$ python3 -q
>>> import numpy as np
>>> np.set_printoptions(precision=2, suppress=True, linewidth=140)
>>> feats = np.load("dump.npy")
>>> feats
array([[ 2., -1., -1., -3.,  4.,  0.],
       [ 5.,  1., -3., -4., -3.,  0.],
       [-4., -2., -1., -5.,  2.,  0.],
       [-4., -3.,  4.,  4.,  3.,  0.],
       [ 5.,  3., -4.,  4., -3.,  0.],
       [ 0.,  0.,  0.,  0.,  0.,  3.]])
>>> f = np.array([-2, 2, -2, 3, -1, 1])
>>> other = feats + np.outer(f, np.eye(6)[4])
>>> np.linalg.matrix_rank(np.linalg.inv(other) - np.linalg.inv(feats), tol=1e-8)
np.int64(1)
>>> np.linalg.matrix_rank(other - feats)
np.int64(1)
>>> print(round(float(np.linalg.det(other) / np.linalg.det(feats)), 2), round(float(1 + np.linalg.solve(feats, f)[4]), 2))
-0.03 -0.03
>>> other = np.array([[0, 1], [5, -1], [4, -4], [-4, 2], [4, 3], [-4, -3]])
>>> np.einsum("ik,kj->ji", feats, other)
array([[ 19.,  -3.,  14.,  -3., -29., -12.],
       [ 13.,  -1.,  -2.,   0.,  17.,  -9.]])
>>> np.vstack([feats, other.T]).shape
(8, 6)
>>> np.einsum("ij->j", feats)
array([ 4., -2., -5., -4.,  3.,  3.])
>>> print(other.T @ feats.T)
[[ 19.  -3.  14.  -3. -29. -12.]
 [ 13.  -1.  -2.   0.  17.  -9.]]
>>> O, Rm = np.linalg.qr(feats)
>>> np.trace(O @ O.T)
np.float64(6.0)
>>> print(round(float(abs(Rm[0, 0])), 2), np.round(np.linalg.norm(feats[:, 0]), 2))
9.27 9.27
>>> np.abs(np.diag(Rm))
array([9.27, 2.69, 3.78, 5.86, 3.31, 3.  ])
>>> J = np.array([[0.0, -1.0, -2.0, 1.0],
...     [-3.0, -3.0, -3.0, 3.0],
...     [-3.0, -3.0, -3.0, 3.0],
...     [-9.0, -10.0, -11.0, 10.0]])
>>> other = feats / np.sqrt((feats ** 2).mean(axis=1, keepdims=True))
>>> np.linalg.norm(other, axis=1)
array([2.45, 2.45, 2.45, 2.45, 2.45, 2.45])
>>> other[5]
array([0.  , 0.  , 0.  , 0.  , 0.  , 2.45])
>>> np.linalg.matrix_rank(other) == np.linalg.matrix_rank(feats)
np.True_
>>> np.linalg.matrix_rank(feats - feats.mean(axis=1, keepdims=True))
np.int64(5)
>>> data = np.array([[-7, 2, 0, 0, 0, 0],
...     [3, -8, 0, 0, 0, 0],
...     [7, -8, 0, 0, 0, 0],
...     [0, 0, -7, 2, 0, 0],
...     [0, 0, 3, -8, 0, 0],
...     [0, 0, 7, -8, 0, 0],
...     [0, 0, 0, 0, -7, 2],
...     [0, 0, 0, 0, 3, -8],
...     [0, 0, 0, 0, 7, -8]])
>>> proj = data @ np.linalg.solve(data.T @ data, data.T)
>>> print(np.linalg.matrix_rank(np.eye(9) - proj))
3
>>> proj @ data[:, 1]
array([ 2., -8., -8.,  0.,  0.,  0.,  0.,  0.,  0.])
>>> print(np.allclose(proj @ proj, proj))
True
>>> E = np.array([[0, 3, 2, 0, 3, 3, 3, 0, 1],
...     [3, 0, 1, 2, 0, 3, 3, 2, 2],
...     [3, 0, 1, 2, 0, 3, 3, 2, 2],
...     [3, 0, 0, 2, 2, 1, 2, 0, 3]])
>>> f, v = E[3], E[2]
>>> f @ f
np.int64(31)
>>> p = (f @ v) / (f @ f) * f
>>> print(np.round((v - p) @ f, 2))
0.0
>>> print(v - p)
[ 0.29  0.    1.    0.19 -1.81  2.1   1.19  2.   -0.71]
>>> U, sv, Vt = np.linalg.svd(E)
>>> sv.round(2) + 0
array([10.89,  4.94,  2.99,  0.  ])
>>> np.argmax(sv[:-1] / (sv[1:] + 1e-6)) + 1
np.int64(3)
>>> other = U[:, :3] @ np.diag(sv[:3]) @ Vt[:3]
>>> round(np.linalg.norm(E - other, 2), 2), round(sv[3], 2)
(np.float64(0.0), np.float64(0.0))
>>> np.linalg.matrix_rank(E, rtol=0.05)
np.int64(3)
>>> np.linalg.matrix_rank(other)
np.int64(3)
>>> other.round(2) + 0
array([[0., 3., 2., 0., 3., 3., 3., 0., 1.],
       [3., 0., 1., 2., 0., 3., 3., 2., 2.],
       [3., 0., 1., 2., 0., 3., 3., 2., 2.],
       [3., 0., 0., 2., 2., 1., 2., 0., 3.]])
>>> m1 = np.loadtxt("block16.csv", delimiter=",")
>>> m1
array([[ 2., -1.,  1., -1., -1.,  0., -1.,  0.,  2.,  2.,  2., -2.],
       [-2.,  2., -1.,  1., -1., -1.,  0., -1.,  0.,  2.,  2.,  2.],
       [ 2., -2.,  2., -1.,  1., -1., -1.,  0., -1.,  0.,  2.,  2.],
       [ 2.,  2., -2.,  2., -1.,  1., -1., -1.,  0., -1.,  0.,  2.],
       [ 2.,  2.,  2., -2.,  2., -1.,  1., -1., -1.,  0., -1.,  0.],
       [ 0.,  2.,  2.,  2., -2.,  2., -1.,  1., -1., -1.,  0., -1.],
       [-1.,  0.,  2.,  2.,  2., -2.,  2., -1.,  1., -1., -1.,  0.],
       [ 0., -1.,  0.,  2.,  2.,  2., -2.,  2., -1.,  1., -1., -1.],
       [-1.,  0., -1.,  0.,  2.,  2.,  2., -2.,  2., -1.,  1., -1.],
       [-1., -1.,  0., -1.,  0.,  2.,  2.,  2., -2.,  2., -1.,  1.],
       [ 1., -1., -1.,  0., -1.,  0.,  2.,  2.,  2., -2.,  2., -1.],
       [-1.,  1., -1., -1.,  0., -1.,  0.,  2.,  2.,  2., -2.,  2.]])
>>> rng = np.random.default_rng(4999)
>>> lab = rng.permutation(12)
>>> other = m1[:, lab] * rng.choice([-1, 1], 12)
>>> other
array([[ 2., -1., -0., -1.,  2., -2.,  1., -2.,  0., -2.,  1.,  1.],
       [ 2., -1.,  1.,  0., -2.,  2., -2., -2., -1., -0., -1., -1.],
       [ 0.,  1., -0., -1.,  2.,  2.,  2., -2., -1.,  1.,  2.,  1.],
       [-1., -1.,  1., -1.,  2.,  2., -2., -0.,  1., -0., -2., -2.],
       [ 0.,  2.,  1.,  1.,  2.,  0., -2.,  1., -1.,  1.,  2.,  2.],
       [-1., -2., -1., -1.,  0., -1., -2., -0.,  2.,  1.,  2., -2.],
       [-1.,  2.,  1.,  2., -1.,  0., -0.,  1., -2., -1.,  2., -2.],
       [ 1.,  2., -2., -2.,  0., -1.,  1.,  1.,  2.,  1.,  0., -2.],
       [-1.,  2.,  2.,  2., -1., -1., -0., -1.,  2., -2., -1., -0.],
       [ 2.,  0., -2.,  2., -1.,  1.,  1.,  1.,  2.,  2.,  0.,  1.],
       [-2., -1., -2.,  2.,  1., -1.,  1., -2.,  0., -2., -1., -0.],
       [ 2.,  0., -2.,  0., -1.,  2., -1.,  2., -1., -2., -1.,  1.]])
>>> U, _, Vt = np.linalg.svd(m1.T @ other)
>>> np.round(U @ Vt, 2) + 0
array([[ 0.,  0.,  0.,  0.,  1.,  0.,  0.,  0.,  0.,  0.,  0.,  0.],
       [ 0.,  0.,  0.,  0.,  0.,  0., -1.,  0.,  0.,  0.,  0.,  0.],
       [ 0.,  0.,  0.,  0.,  0.,  0.,  0.,  0.,  0.,  0.,  1.,  0.],
       [ 0.,  0.,  0.,  0.,  0.,  0.,  0.,  0.,  0.,  0.,  0., -1.],
       [ 0.,  1.,  0.,  0.,  0.,  0.,  0.,  0.,  0.,  0.,  0.,  0.],
       [ 0.,  0.,  0.,  0.,  0.,  0.,  0.,  0.,  1.,  0.,  0.,  0.],
       [ 0.,  0.,  0.,  1.,  0.,  0.,  0.,  0.,  0.,  0.,  0.,  0.],
       [ 0.,  0., -1.,  0.,  0.,  0.,  0.,  0.,  0.,  0.,  0.,  0.],
       [ 0.,  0.,  0.,  0.,  0.,  0.,  0.,  0.,  0., -1.,  0.,  0.],
       [ 1.,  0.,  0.,  0.,  0.,  0.,  0.,  0.,  0.,  0.,  0.,  0.],
       [ 0.,  0.,  0.,  0.,  0.,  0.,  0., -1.,  0.,  0.,  0.,  0.],
       [ 0.,  0.,  0.,  0.,  0.,  1.,  0.,  0.,  0.,  0.,  0.,  0.]])
>>> lab
array([ 9,  4,  7,  6,  0, 11,  1, 10,  5,  8,  2,  3])
>>> round(float(np.linalg.norm(other[6], 1)), 2), round(float(np.linalg.norm(other[6], np.inf)), 2)
(15.0, 2.0)
>>> np.linalg.norm(other, axis=1)
array([5., 5., 5., 5., 5., 5., 5., 5., 5., 5., 5., 5.])
>>> round(np.linalg.norm(other) ** 2 / np.linalg.norm(other, 2) ** 2, 2)
np.float64(6.12)
>>> round(np.linalg.norm(other, 2), 2)
np.float64(7.0)
>>> print(round(float(np.linalg.norm(other[6] - other[3])), 2))
7.87
>>> np.linalg.norm(other, axis=0)
array([5., 5., 5., 5., 5., 5., 5., 5., 5., 5., 5., 5.])
>>> other[6] @ other[3]
np.float64(-6.0)
>>> X = np.array([[9, 0, 8, 5, 7],
...     [9, 3, 0, 9, 3],
...     [7, 0, 8, 1, 8],
...     [4, 2, 7, 4, 8],
...     [8, 9, 7, 1, 5]])
>>> O = X.astype(float).copy()
>>> for j in range(5):
...     O[:, j] -= O[:, :j] @ (O[:, :j].T @ O[:, j])
...     O[:, j] /= np.linalg.norm(O[:, j])
... 
>>> np.round(O.T @ O, 2) + 0
array([[1., 0., 0., 0., 0.],
       [0., 1., 0., 0., 0.],
       [0., 0., 1., 0., 0.],
       [0., 0., 0., 1., 0.],
       [0., 0., 0., 0., 1.]])
>>> x0 = np.array([2, 1, 0, 1, 2])
>>> h = np.maximum(X @ x0, 0)
>>> np.maximum(X @ (3 * x0), 0)
array([111, 108,  93,  90, 108])
>>> X.T @ h
array([1282,  492, 1006,  696, 1035])
>>> np.flatnonzero(h > 1e-9)
array([0, 1, 2, 3, 4])
>>> other = X / np.sqrt((X ** 2).mean(axis=1, keepdims=True))
>>> np.linalg.matrix_rank(other) == np.linalg.matrix_rank(X)
np.True_
>>> other[4]
array([1.21, 1.36, 1.06, 0.15, 0.75])
>>> np.linalg.norm(other, axis=1)
array([2.24, 2.24, 2.24, 2.24, 2.24])
>>> f = np.array([1, -1, 3, -1, 0])
>>> other = X + np.outer(f, np.eye(5)[0])
>>> other
array([[10.,  0.,  8.,  5.,  7.],
       [ 8.,  3.,  0.,  9.,  3.],
       [10.,  0.,  8.,  1.,  8.],
       [ 3.,  2.,  7.,  4.,  8.],
       [ 8.,  9.,  7.,  1.,  5.]])
>>> np.linalg.matrix_rank(np.linalg.inv(other) - np.linalg.inv(X), tol=1e-8)
np.int64(1)
>>> np.linalg.matrix_rank(other - X)
np.int64(1)
>>> F = np.load("data.npy")
>>> print(F)
[[0.33 0.11 0.22 0.   0.11 0.11 0.11 0.  ]
 [0.07 0.14 0.14 0.21 0.21 0.14 0.07 0.  ]
 [0.09 0.09 0.18 0.27 0.27 0.09 0.   0.  ]
 [0.23 0.08 0.23 0.15 0.15 0.   0.   0.15]
 [0.1  0.1  0.1  0.   0.1  0.3  0.1  0.2 ]
 [0.12 0.18 0.18 0.06 0.06 0.18 0.18 0.06]
 [0.25 0.   0.12 0.   0.   0.   0.5  0.12]
 [0.   0.2  0.2  0.2  0.2  0.   0.   0.2 ]]
>>> f, v = F[7], F[2]
>>> print(round(float(f @ v), 2))
0.16
>>> p = (f @ v) / (f @ f) * f
>>> np.outer(f, v)
array([[0.  , 0.  , 0.  , 0.  , 0.  , 0.  , 0.  , 0.  ],
       [0.02, 0.02, 0.04, 0.05, 0.05, 0.02, 0.  , 0.  ],
       [0.02, 0.02, 0.04, 0.05, 0.05, 0.02, 0.  , 0.  ],
       [0.02, 0.02, 0.04, 0.05, 0.05, 0.02, 0.  , 0.  ],
       [0.02, 0.02, 0.04, 0.05, 0.05, 0.02, 0.  , 0.  ],
       [0.  , 0.  , 0.  , 0.  , 0.  , 0.  , 0.  , 0.  ],
       [0.  , 0.  , 0.  , 0.  , 0.  , 0.  , 0.  , 0.  ],
       [0.02, 0.02, 0.04, 0.05, 0.05, 0.02, 0.  , 0.  ]])
>>> np.round(np.linalg.norm(f + v) ** 2 + np.linalg.norm(f - v) ** 2, 2)
np.float64(0.81)
>>> v - p
array([ 0.09, -0.07,  0.02,  0.11,  0.11,  0.09,  0.  , -0.16])
>>> np.linalg.matrix_power(F, 2)
array([[0.19, 0.1 , 0.17, 0.09, 0.14, 0.13, 0.13, 0.04],
       [0.15, 0.1 , 0.17, 0.11, 0.14, 0.13, 0.1 , 0.09],
       [0.15, 0.1 , 0.17, 0.12, 0.15, 0.14, 0.06, 0.1 ],
       [0.15, 0.12, 0.19, 0.13, 0.17, 0.1 , 0.05, 0.09],
       [0.12, 0.14, 0.17, 0.11, 0.13, 0.12, 0.13, 0.09],
       [0.15, 0.11, 0.17, 0.12, 0.14, 0.1 , 0.15, 0.07],
       [0.22, 0.06, 0.17, 0.06, 0.09, 0.04, 0.28, 0.09],
       [0.1 , 0.12, 0.17, 0.17, 0.19, 0.11, 0.03, 0.11]])
>>> np.sort(np.abs(np.linalg.eigvals(F)))[::-1]
array([1.  , 0.44, 0.19, 0.18, 0.18, 0.17, 0.17, 0.02])
>>> F @ np.ones(8)
array([1., 1., 1., 1., 1., 1., 1., 1.])
>>> np.linalg.matrix_power(F, 100)
array([[0.16, 0.11, 0.17, 0.11, 0.14, 0.11, 0.12, 0.08],
       [0.16, 0.11, 0.17, 0.11, 0.14, 0.11, 0.12, 0.08],
       [0.16, 0.11, 0.17, 0.11, 0.14, 0.11, 0.12, 0.08],
       [0.16, 0.11, 0.17, 0.11, 0.14, 0.11, 0.12, 0.08],
       [0.16, 0.11, 0.17, 0.11, 0.14, 0.11, 0.12, 0.08],
       [0.16, 0.11, 0.17, 0.11, 0.14, 0.11, 0.12, 0.08],
       [0.16, 0.11, 0.17, 0.11, 0.14, 0.11, 0.12, 0.08],
       [0.16, 0.11, 0.17, 0.11, 0.14, 0.11, 0.12, 0.08]])
>>> F.sum(axis=1)
array([1., 1., 1., 1., 1., 1., 1., 1.])
>>> p = np.eye(8)[3]
>>> for _ in range(5):
...     p = p @ F
...     print(p.round(2))
... 
[0.23 0.08 0.23 0.15 0.15 0.   0.   0.15]
[0.15 0.12 0.19 0.13 0.17 0.1  0.05 0.09]
[0.15 0.11 0.17 0.12 0.15 0.12 0.08 0.08]
[0.15 0.11 0.17 0.11 0.15 0.12 0.1  0.08]
[0.15 0.11 0.17 0.11 0.14 0.11 0.11 0.08]
>>> O, Rm = np.linalg.qr(F)
>>> print(np.allclose(Rm.T @ Rm, F.T @ F))
True
>>> np.trace(O @ O.T)
np.float64(8.0)
>>> O.shape, Rm.shape
((8, 8), (8, 8))
>>> other = F / np.sqrt((F ** 2).mean(axis=1, keepdims=True))
>>> print(np.linalg.matrix_rank(F - F.mean(axis=1, keepdims=True)))
7
>>> other[2]
array([0.57, 0.57, 1.13, 1.7 , 1.7 , 0.57, 0.  , 0.  ])
>>> W0 = np.load("mat.npy")
>>> W0
array([[ 2, -3, -1,  0,  2, -2, -1],
       [-3,  2,  2,  3,  1, -5,  4],
       [-1,  2, -6, -2, -1, -4, -1],
       [ 0,  3, -2,  4,  3,  6,  2],
       [ 2,  1, -1,  3,  2, -4,  0],
       [-2, -5, -4,  6, -4,  0,  3],
       [-1,  4, -1,  2,  0,  3,  6]])
>>> w1 = np.array([[8, 3, 4],
...     [8, 0, 4],
...     [8, 1, 6],
...     [6, 7, 9],
...     [9, 3, 3],
...     [7, 1, 2],
...     [2, 4, 9]])
>>> coef = np.array([2, -1, -1])
>>> hid = np.maximum(W0 @ w1 + coef, 0)
>>> np.linalg.matrix_rank(hid)
np.int64(3)
>>> (hid > 0).mean(axis=0)
array([0.57, 0.86, 0.71])
>>> hid
array([[  0,   4,   0],
       [ 10,  27,  63],
       [  0,   0,   0],
       [107,  48,  74],
       [ 26,  27,  30],
       [  0,  31,  16],
       [ 63,  36,  83]])
>>> C = np.array([[1, -2, -1], [-2, 0, -1], [0, 1, 1]])
>>> (hid @ C).round(6).argmax(axis=1)
array([1, 1, 0, 0, 1, 1, 0])
>>> print(w1 @ C)
[[  2 -12  -7]
 [  8 -12  -4]
 [  6 -10  -3]
 [ -8  -3  -4]
 [  3 -15  -9]
 [  5 -12  -6]
 [ -6   5   3]]
